% ipython --no-banner

In [1]: import numpy as np

In [2]: from numpy import linalg as LA

In [3]: np.set_printoptions(precision=1, suppress=True, linewidth=100)

In [4]: def tidy(a):
   ...:     return np.round(a, 1) + 0
   ...: 

In [5]: feats = np.tril(np.array([[3, 1, 2, 2, 1, 3],
   ...:     [1, 0, 0, 1, 0, 1],
   ...:     [2, 0, 2, 3, 3, 1],
   ...:     [3, 3, 2, 2, 0, 3],
   ...:     [3, 1, 1, 0, 0, 2],
   ...:     [3, 0, 2, 0, 3, 2]]), -1) + np.eye(6, dtype=int)

In [6]: print(feats)
[[1 0 0 0 0 0]
 [1 1 0 0 0 0]
 [2 0 1 0 0 0]
 [3 3 2 1 0 0]
 [3 1 1 0 1 0]
 [3 0 2 0 3 1]]

In [7]: # triangular

In [8]: print(LA.matrix_rank(feats - feats[0, 0] * np.eye(6)))
4

In [9]: print(feats @ feats)
[[ 1  0  0  0  0  0]
 [ 2  1  0  0  0  0]
 [ 4  0  1  0  0  0]
 [13  6  4  1  0  0]
 [ 9  2  2  0  1  0]
 [19  3  7  0  6  1]]

In [10]: tidy(np.sort(LA.eigvals(feats)))
Out[10]: array([1., 1., 1., 1., 1., 1.])

In [11]: np.prod(np.diag(feats)), tidy(LA.det(feats))
Out[11]: (np.int64(1), np.float64(1.0))

In [12]: x0 = np.array([2, 1, -2, -3, -3, 0])

In [13]: target = feats @ x0

In [14]: target
Out[14]: array([ 2,  3,  2,  2,  2, -7])

In [15]: print(tidy(LA.solve(feats.T, feats[0])))
[1. 0. 0. 0. 0. 0.]

In [16]: tidy(LA.solve(feats, target))
Out[16]: array([ 2.,  1., -2., -3., -3.,  0.])

In [17]: print(tidy(LA.solve(feats, feats[:, 5])))
[0. 0. 0. 0. 0. 1.]

In [18]: r0 = np.array([-1, 0, -3, 0, 3, -3])

In [19]: other = feats + np.outer(r0, np.eye(6)[5])

In [20]: other
Out[20]: 
array([[ 1.,  0.,  0.,  0.,  0., -1.],
       [ 1.,  1.,  0.,  0.,  0.,  0.],
       [ 2.,  0.,  1.,  0.,  0., -3.],
       [ 3.,  3.,  2.,  1.,  0.,  0.],
       [ 3.,  1.,  1.,  0.,  1.,  3.],
       [ 3.,  0.,  2.,  0.,  3., -2.]])

In [21]: tidy(LA.det(other) / LA.det(feats)), tidy(1 + LA.solve(feats, r0)[5])
Out[21]: (np.float64(-15.0), np.float64(-15.0))

In [22]: X = np.load("m.npy")

In [23]: tidy(X)
Out[23]: 
array([[0.3, 0.3, 0.3],
       [0.3, 0.3, 0.3],
       [0.3, 0.3, 0.3]])

In [24]: # rows sum to 1

In [25]: print(LA.matrix_rank(X, rtol=0.1))
1

In [26]: tidy(LA.norm(X, 2) / LA.norm(X))
Out[26]: np.float64(1.0)

In [27]: vals, V = LA.eigh(X)

In [28]: tidy(np.abs(V[:, -1]))
Out[28]: array([0.6, 0.6, 0.6])

In [29]: tidy(LA.eigvalsh(X + -3 * np.eye(3)))
Out[29]: array([-3., -3., -2.])

In [30]: tidy(LA.eigvalsh(X @ X))
Out[30]: array([0., 0., 1.])

In [31]: tidy(V.T @ X @ V)
Out[31]: 
array([[0., 0., 0.],
       [0., 0., 0.],
       [0., 0., 1.]])

In [32]: np.abs(V[:, -1]).round(6).argmax()
Out[32]: np.int64(0)

In [33]: tidy(vals.sum()), np.trace(X)
Out[33]: (np.float64(1.0), np.float64(1.0))

In [34]: rk = LA.matrix_rank(X)

In [35]: rk
Out[35]: np.int64(1)

In [36]: null = LA.svd(X)[2][rk:].T

In [37]: LA.matrix_rank(X.T @ X), LA.matrix_rank(X @ X.T)
Out[37]: (np.int64(1), np.int64(1))

In [38]: tidy(X @ null)
Out[38]: 
array([[0., 0.],
       [0., 0.],
       [0., 0.]])

In [39]: [int(LA.matrix_rank(X[:, :j + 1])) for j in range(3)]
Out[39]: [1, 1, 1]

In [40]: print([int(LA.matrix_rank(np.delete(X, i, axis=0))) for i in range(3)])
[1, 1, 1]

In [41]: print(np.unique(X.round(6), axis=0).shape)
(1, 3)

In [42]: LA.lstsq(X[:-1].T, X[-1])[2]
Out[42]: np.int32(1)

In [43]: tidy(np.trace(LA.pinv(X) @ X))
Out[43]: np.float64(1.0)

In [44]: tidy(X @ LA.pinv(X) @ X)
Out[44]: 
array([[0.3, 0.3, 0.3],
       [0.3, 0.3, 0.3],
       [0.3, 0.3, 0.3]])

In [45]: print(np.allclose(X[:-1].T @ LA.lstsq(X[:-1].T, X[-1])[0], X[-1]))
True

In [46]: np.abs(np.diag(LA.qr(X)[1])) > 1e-9
Out[46]: array([ True, False, False])

In [47]: F = np.minimum.outer(np.arange(1, 6), np.arange(1, 6)) * -1

In [48]: print(F)
[[-1 -1 -1 -1 -1]
 [-1 -2 -2 -2 -2]
 [-1 -2 -3 -3 -3]
 [-1 -2 -3 -4 -4]
 [-1 -2 -3 -4 -5]]

In [49]: # symmetric, so the eigenvalues are real

In [50]: rng = np.random.default_rng(86)

In [51]: idx = rng.permutation(5)

In [52]: idx
Out[52]: array([2, 1, 4, 0, 3])

In [53]: other = F[idx][:, idx]

In [54]: tidy(np.sort(np.abs(LA.eigvals(other))))
Out[54]: array([ 0.3,  0.4,  0.6,  1.4, 12.3])

In [55]: other
Out[55]: 
array([[-3, -2, -3, -1, -3],
       [-2, -2, -2, -1, -2],
       [-3, -2, -5, -1, -4],
       [-1, -1, -1, -1, -1],
       [-3, -2, -4, -1, -4]])

In [56]: np.diag(other)
Out[56]: array([-3, -2, -5, -1, -4])

In [57]: cov = F.T @ F

In [58]: cov
Out[58]: 
array([[ 5,  9, 12, 14, 15],
       [ 9, 17, 23, 27, 29],
       [12, 23, 32, 38, 41],
       [14, 27, 38, 46, 50],
       [15, 29, 41, 50, 55]])

In [59]: tidy(LA.svd(F, compute_uv=False) ** 2)
Out[59]: array([152.4,   2.1,   0.3,   0.1,   0.1])

In [60]: LA.matrix_rank(cov)
Out[60]: np.int64(5)

In [61]: np.trace(cov), (F ** 2).sum()
Out[61]: (np.int64(155), np.int64(155))

In [62]: vals, V = LA.eigh(cov)

In [63]: tidy(LA.eigvalsh(cov @ cov))
Out[63]: array([    0. ,     0. ,     0.1,     4.4, 23214.5])

In [64]: tidy(np.abs(V[:, -1]))
Out[64]: array([0.2, 0.3, 0.5, 0.5, 0.6])

In [65]: tidy(LA.svd(cov, compute_uv=False))
Out[65]: array([152.4,   2.1,   0.3,   0.1,   0.1])

In [66]: print(tidy(V @ np.diag(vals) @ V.T))
[[ 5.  9. 12. 14. 15.]
 [ 9. 17. 23. 27. 29.]
 [12. 23. 32. 38. 41.]
 [14. 27. 38. 46. 50.]
 [15. 29. 41. 50. 55.]]

In [67]: print((vals > 1e-8).sum(), (vals < -1e-8).sum())
5 0

In [68]: tidy(LA.eigvalsh(cov + 5 * np.eye(5)))
Out[68]: array([  5.1,   5.1,   5.3,   7.1, 157.4])

In [69]: np.abs(V[:, -1]).round(6).argmax()
Out[69]: np.int64(4)
